$ python -q
>>> import numpy as np
>>> from numpy import linalg as LA
>>> np.set_printoptions(suppress=True, linewidth=160)
>>> tidy = lambda a: np.round(a, 2) + 0
>>> mat = np.load("x.npy")
>>> mat
array([[-3,  3,  3, -3,  0,  2,  3],
       [ 0,  2, -2,  1, -1, -3,  3],
       [-3,  0, -2, -2, -2,  1,  0],
       [-1,  2, -2, -3,  2,  1,  0],
       [ 2, -2,  3, -1,  3,  0,  2],
       [-3, -1, -2,  1,  3,  3, -1],
       [-1,  2, -2, -3,  2,  1,  0],
       [ 2,  0, -3, -2, -3,  1, -3],
       [-1, -3, -1,  3, -3, -1, -1],
       [-2, -1,  0,  3,  3,  0,  2],
       [-2,  2, -1, -2,  1, -1,  3],
       [ 1,  0,  3, -3, -3,  1,  1],
       [ 2, -1,  0, -2,  2, -2,  1]])
>>> # rows 3 and 6 are equal
>>> other = mat[0, 0] * mat[1:] - np.outer(mat[1:, 0], mat[0])
>>> other
array([[  0,  -6,   6,  -3,   3,   9,  -9],
       [  0,   9,  15,  -3,   6,   3,   9],
       [  0,  -3,   9,   6,  -6,  -1,   3],
       [  0,   0, -15,   9,  -9,  -4, -12],
       [  0,  12,  15, -12,  -9,  -3,  12],
       [  0,  -3,   9,   6,  -6,  -1,   3],
       [  0,  -6,   3,  12,   9,  -7,   3],
       [  0,  12,   6, -12,   9,   5,   6],
       [  0,   9,   6, -15,  -9,   4,   0],
       [  0,   0,   9,   0,  -3,   7,  -3],
       [  0,  -3, -12,  12,   9,  -5,  -6],
       [  0,  -3,  -6,  12,  -6,   2,  -9]])
>>> np.flatnonzero(~other.round(6).any(axis=1))
array([], dtype=int64)
>>> tidy(mat[:, 0] / mat[0, 0])
array([ 1.  ,  0.  ,  1.  ,  0.33, -0.67,  1.  ,  0.33, -0.67,  0.33,  0.67,  0.67, -0.33, -0.67])
>>> left, s, VT = LA.svd(other)
>>> evecs = VT[:(s > 1e-8).sum()]
>>> rng = np.random.default_rng(92)
>>> x0 = other[11] + -1 * other[0] + rng.integers(2) * np.eye(7)[3]
>>> x0
array([  0.,   3., -12.,  15.,  -9.,  -7.,   0.])
>>> tidy(np.diag(evecs.T @ evecs))
array([0., 1., 1., 1., 1., 1., 1.])
>>> LA.matrix_rank(np.vstack([other, x0]))
np.int64(6)
>>> tidy(LA.norm(x0 - evecs.T @ evecs @ x0))
np.float64(0.0)
>>> other = np.c_[mat[:, :1] @ np.array([[-3]]), np.array([1, 0, 0, 2, 3, 1, 1, 2, 2, 0, 2, 3, 0])]
>>> other
array([[ 9,  1],
       [ 0,  0],
       [ 9,  0],
       [ 3,  2],
       [-6,  3],
       [ 9,  1],
       [ 3,  1],
       [-6,  2],
       [ 3,  2],
       [ 6,  0],
       [ 6,  2],
       [-3,  3],
       [-6,  0]])
>>> tidy(LA.norm(LA.qr(mat)[0].T @ other, axis=0) ** 2 / ((other ** 2).sum(axis=0) + 1e-12))
array([1.  , 0.68])
>>> tidy(LA.norm(other - mat @ LA.lstsq(mat, other)[0], axis=0))
array([0.  , 3.46])
>>> LA.matrix_rank(other)
np.int64(2)
>>> tidy(LA.lstsq(mat, other[:, 0])[0])
array([-3.,  0.,  0.,  0.,  0.,  0.,  0.])
>>> LA.matrix_rank(np.c_[mat, other])
np.int64(8)
